% ipython --no-banner

In [1]: import numpy as np

In [2]: import numpy.linalg as la

In [3]: np.set_printoptions(suppress=True, linewidth=120)

In [4]: def rd(a):
   ...:     return np.round(a, 3) + 0
   ...: 

In [5]: K = np.loadtxt("m.csv", delimiter=",")

In [6]: print(K)
[[ 2.031 -2.082  0.183]
 [ 2.054 -2.115 -0.125]
 [ 1.974 -2.054 -0.126]
 [ 1.994 -1.968 -0.096]
 [ 2.03  -1.878 -0.131]
 [ 2.021  2.934 -1.089]
 [ 1.901  2.887 -0.989]
 [ 2.022  2.998 -0.803]
 [ 2.083  2.741 -0.973]
 [ 2.096  3.02  -0.721]]

In [7]: G = np.cov(K, rowvar=False)

In [8]: print(rd(np.median(K, axis=0)))
[ 2.026  0.432 -0.426]

In [9]: print(np.argsort(-K.std(axis=0).round(6), kind="stable"))
[1 2 0]

In [10]: print(rd(K.std(axis=0)))
[0.053 2.469 0.447]

In [11]: print(G.shape)
(3, 3)

In [12]: print(rd(np.corrcoef(K[:, 0], K[:, 1])[0, 1]))
0.074

In [13]: print(rd(G))
[[ 0.003  0.011  0.001]
 [ 0.011  6.776 -1.171]
 [ 0.001 -1.171  0.222]]

In [14]: hat = K @ la.solve(K.T @ K, K.T)

In [15]: print(rd(hat @ K[:, 0]))
[2.031 2.054 1.974 1.994 2.03  2.021 1.901 2.022 2.083 2.096]

In [16]: print(rd(np.trace(hat)))
3.0

In [17]: cen = (K - K.mean(axis=0)) / K.std(axis=0)

In [18]: print(rd(cen.std(axis=0)))
[1. 1. 1.]

In [19]: print(np.argwhere(np.abs(cen) > 2))
[[6 0]]

In [20]: c = la.lstsq(np.delete(cen, 1, axis=1), cen[:, 1])[0]

In [21]: print(rd(c))
[ 0.101 -0.959]

In [22]: print(rd(1 - np.var(cen[:, 1] - np.delete(cen, 1, axis=1) @ c)))
0.924

In [23]: Z = K[[9, 0]].astype(float)

In [24]: for _ in range(4):
    ...:     lab = la.norm(K[:, None] - Z, axis=-1).argmin(axis=1)
    ...:     Z = np.array([K[lab == j].mean(axis=0) for j in range(2)])
    ...: 

In [25]: print(lab)
[1 1 1 1 1 0 0 0 0 0]

In [26]: print(np.abs(Z[1] - Z[0]).argmax())
1

In [27]: print(rd(Z))
[[ 2.025  2.916 -0.915]
 [ 2.017 -2.019 -0.059]]

In [28]: m1 = np.loadtxt("mat.csv", delimiter=",")

In [29]: print(m1)
[[-2. -1.  0.]
 [ 1.  2.  3.]
 [ 4.  5.  6.]]

In [30]: rank = la.matrix_rank(m1)

In [31]: print(rank)
2

In [32]: N = la.svd(m1)[2][rank:].T

In [33]: print(np.allclose(m1 @ N, 0))
True

In [34]: print([int(la.matrix_rank(np.delete(m1, i, axis=0))) for i in range(3)])
[2, 2, 2]

In [35]: print([int(la.matrix_rank(m1[:i])) for i in range(1, len(m1) + 1)])
[1, 2, 2]

In [36]: print(rd(N @ N.T))
[[ 0.167 -0.333  0.167]
 [-0.333  0.667 -0.333]
 [ 0.167 -0.333  0.167]]

In [37]: print(N.shape)
(3, 1)

In [38]: print([int(la.matrix_rank(m1[:, :j + 1])) for j in range(3)])
[1, 2, 2]

In [39]: print(la.matrix_rank(m1.T @ m1), la.matrix_rank(m1 @ m1.T))
2 2

In [40]: f = np.array([-2, 1, 1])

In [41]: print(rd(np.correlate(K[2], K[1], "full")))
[-0.247 -3.918  8.415 -3.952 -0.259]

In [42]: print(rd(np.polyval(f, K[2])))
[-4.819 -9.492  0.842]

In [43]: print(rd(np.cross(K[2, :3], K[1, :3])))
[-0.01  -0.012  0.044]

In [44]: print(m1[1] @ m1[0])
-4.0

In [45]: print(rd(la.det(m1)))
0.0

In [46]: f = np.array([-4, 0])

In [47]: print(np.correlate(m1[0], m1[2], "full"))
[-12. -16. -13.  -4.   0.]

In [48]: print(np.convolve(m1[0], f))
[8. 4. 0. 0.]

In [49]: print(np.polyval(f, m1[0]))
[8. 4. 0.]

In [50]: Z = 3 * np.array([[0.7, 1.4, -0.6], [-1.0, 0.2, 1.9]])

In [51]: rng = np.random.default_rng(303997)

In [52]: lab = rng.integers(0, 2, 17)

In [53]: W0 = Z[lab] + rng.normal(size=(17, 3))

In [54]: print(rd(W0))
[[ 2.675  4.603 -2.586]
 [ 1.769  4.723 -3.207]
 [-2.508 -0.512  6.681]
 [-1.908  1.38   6.751]
 [ 1.765  6.664 -2.394]
 [ 3.442  3.73  -2.061]
 [-2.74   0.559  7.112]
 [ 2.385  3.756 -1.941]
 [-2.433 -0.972  7.595]
 [ 0.525  3.894 -2.019]
 [-3.324  1.351  4.02 ]
 [ 2.748  5.545 -1.626]
 [ 1.634  4.513 -0.982]
 [ 1.663  3.743 -1.032]
 [ 1.982  3.822 -3.473]
 [ 3.708  5.273 -2.001]
 [-2.066  1.904  6.824]]

In [55]: G = np.cov(W0, rowvar=False)

In [56]: print(rd(np.corrcoef(W0.T)))
[[ 1.     0.865 -0.915]
 [ 0.865  1.    -0.895]
 [-0.915 -0.895  1.   ]]

In [57]: print(rd(np.corrcoef(W0[:, 2], W0[:, 1])[0, 1]))
-0.895

In [58]: print(np.argsort(-W0.std(axis=0).round(6), kind="stable"))
[2 0 1]

In [59]: print(rd(G))
[[ 5.965  4.607 -9.709]
 [ 4.607  4.758 -8.487]
 [-9.709 -8.487 18.894]]

In [60]: print(rd(W0.std(axis=0)))
[2.369 2.116 4.217]

In [61]: d = la.norm(W0[:, None] - W0[None], axis=-1)

In [62]: print(d.mean(axis=1).argmax())
8

In [63]: print(rd(d[:5, :5]))
[[ 0.     1.104 11.786 10.889  2.261]
 [ 1.104  0.    11.977 11.129  2.104]
 [11.786 11.977  0.     1.986 12.332]
 [10.889 11.129  1.986  0.    11.182]
 [ 2.261  2.104 12.332 11.182  0.   ]]

In [64]: print(d.shape)
(17, 17)

In [65]: ang = np.radians(180)

In [66]: r_ = np.eye(3)

In [67]: r_[0, 0] = r_[1, 1] = np.cos(ang)

In [68]: r_[0, 1], r_[1, 0] = -np.sin(ang), np.sin(ang)

In [69]: print(rd(r_))
[[-1.  0.  0.]
 [ 0. -1.  0.]
 [ 0.  0.  1.]]

In [70]: out = W0 @ r_.T

In [71]: print(np.allclose(W0 @ W0.T, out @ out.T))
True

In [72]: print(rd(out))
[[-2.675 -4.603 -2.586]
 [-1.769 -4.723 -3.207]
 [ 2.508  0.512  6.681]
 [ 1.908 -1.38   6.751]
 [-1.765 -6.664 -2.394]
 [-3.442 -3.73  -2.061]
 [ 2.74  -0.559  7.112]
 [-2.385 -3.756 -1.941]
 [ 2.433  0.972  7.595]
 [-0.525 -3.894 -2.019]
 [ 3.324 -1.351  4.02 ]
 [-2.748 -5.545 -1.626]
 [-1.634 -4.513 -0.982]
 [-1.663 -3.743 -1.032]
 [-1.982 -3.822 -3.473]
 [-3.708 -5.273 -2.001]
 [ 2.066 -1.904  6.824]]

In [73]: J = np.load("data.npy")

In [74]: print(J)
[[ 7.472  7.169 -6.865]
 [ 8.339  7.14  -7.036]
 [ 7.235  7.147 -7.295]
 [ 7.977  6.756 -6.587]
 [ 7.689  6.768 -7.314]
 [ 7.789  6.964 -7.605]
 [ 7.429  6.626 -7.21 ]
 [ 8.101  7.04  -6.963]
 [ 7.604  6.918 -6.686]
 [ 7.971  6.866 -7.076]
 [ 7.875  7.272 -7.326]
 [ 8.073  7.035 -6.588]
 [ 2.224 -3.083  1.703]
 [ 2.096 -3.261  1.544]
 [ 2.129 -2.585  1.925]
 [ 2.395 -3.197  1.457]
 [ 1.723 -2.413  1.906]
 [ 1.911 -3.004  1.705]
 [ 2.345 -3.042  1.419]
 [ 1.953 -2.831  1.949]
 [ 1.63  -2.76   2.126]
 [ 2.052 -2.999  1.764]
 [ 2.303 -3.255  1.972]
 [ 2.509 -3.096  2.453]]

In [75]: G = np.cov(J, rowvar=False)

In [76]: print(rd(np.median(J, axis=0)))
[ 4.872  2.107 -2.584]

In [77]: print(G.shape)
(3, 3)

In [78]: print(np.argwhere(np.triu(np.abs(np.corrcoef(J.T)) > 0.8, 1)))
[[0 1]
 [0 2]
 [1 2]]

In [79]: print(rd(np.corrcoef(J.T)))
[[ 1.     0.993 -0.992]
 [ 0.993  1.    -0.996]
 [-0.992 -0.996  1.   ]]

In [80]: print(rd(G))
[[  8.531  14.73  -13.162]
 [ 14.73   25.804 -22.989]
 [-13.162 -22.989  20.629]]

In [81]: print(rd(np.polyfit(J[:, 0], J[:, 2], 1)))
[-1.543  5.029]

In [82]: print(rd(np.corrcoef(J[:, 0], J[:, 2])[0, 1]))
-0.992

In [83]: print(rd(la.eigvalsh(G)[::-1]))
[54.786  0.095  0.082]

In [84]: print(np.argsort(-J.std(axis=0).round(6), kind="stable"))
[1 2 0]

In [85]: Z = J[[18, 17]].astype(float)

In [86]: for _ in range(5):
    ...:     lab = la.norm(J[:, None] - Z, axis=-1).argmin(axis=1)
    ...:     Z = np.array([J[lab == j].mean(axis=0) for j in range(2)])
    ...: 

In [87]: print(lab)
[0 0 0 0 0 0 0 0 0 0 0 0 1 1 1 1 1 1 1 1 1 1 1 1]

In [88]: print(rd(Z[1] - Z[0]))
[-5.69  -9.936  8.873]

In [89]: cen = K - K.mean(axis=0)

In [90]: left, sigma, VT = la.svd(cen, full_matrices=False)

In [91]: print(rd(cen.mean(axis=0)))
[0. 0. 0.]

In [92]: print(rd(VT[0] * np.sign(VT[0, np.abs(VT[0]).argmax()])))
[ 0.002  0.985 -0.171]

In [93]: print(np.abs(left[:, 0]).argmax())
0

In [94]: print((np.sign(left[:, 0]) == np.sign(left[0, 0])).astype(int))
[1 1 1 1 1 0 0 0 0 0]

In [95]: print(rd(sigma ** 2 / (sigma ** 2).sum()))
[0.997 0.003 0.   ]

In [96]: print(np.abs(VT[0]).argmax())
1

In [97]: lab = J[:, 0] > np.median(J[:, 0])

In [98]: f = J[lab].mean(axis=0) - J[~lab].mean(axis=0)

In [99]: print(lab.astype(int))
[1 1 1 1 1 1 1 1 1 1 1 1 0 0 0 0 0 0 0 0 0 0 0 0]

In [100]: print(np.argsort(-np.abs(f).round(6), kind="stable"))
[1 2 0]

In [101]: print(rd(f))
[ 5.69   9.936 -8.873]

In [102]: print(((J - J.mean(axis=0)) @ f > 0).astype(int))
[1 1 1 1 1 1 1 1 1 1 1 1 0 0 0 0 0 0 0 0 0 0 0 0]

In [103]: feats = np.loadtxt("w.csv", delimiter=",")

In [104]: print(feats)
[[-3.285  0.481  5.602]
 [ 3.289 -2.094 -3.002]
 [-3.302  2.093  2.971]
 [-2.198  2.988 -0.614]
 [ 2.201 -3.813  1.894]
 [-3.273  2.926  1.656]
 [ 3.296  0.28  -6.889]
 [ 2.228 -3.793  1.883]
 [-1.113  3.122 -2.929]
 [-2.228  2.996 -0.601]
 [-2.189  2.205  0.692]
 [-1.119 -0.165  2.292]
 [ 2.222 -3.8    1.94 ]
 [ 3.3   -3.683 -0.391]]

In [105]: Z = feats[[7, 1]].astype(float)

In [106]: for _ in range(6):
     ...:     lab = la.norm(feats[:, None] - Z, axis=-1).argmin(axis=1)
     ...:     Z = np.array([feats[lab == j].mean(axis=0) for j in range(2)])
     ...: 

In [107]: print(lab)
[0 1 0 1 0 0 1 0 1 1 0 0 0 0]

In [108]: print(np.bincount(lab))
[9 5]
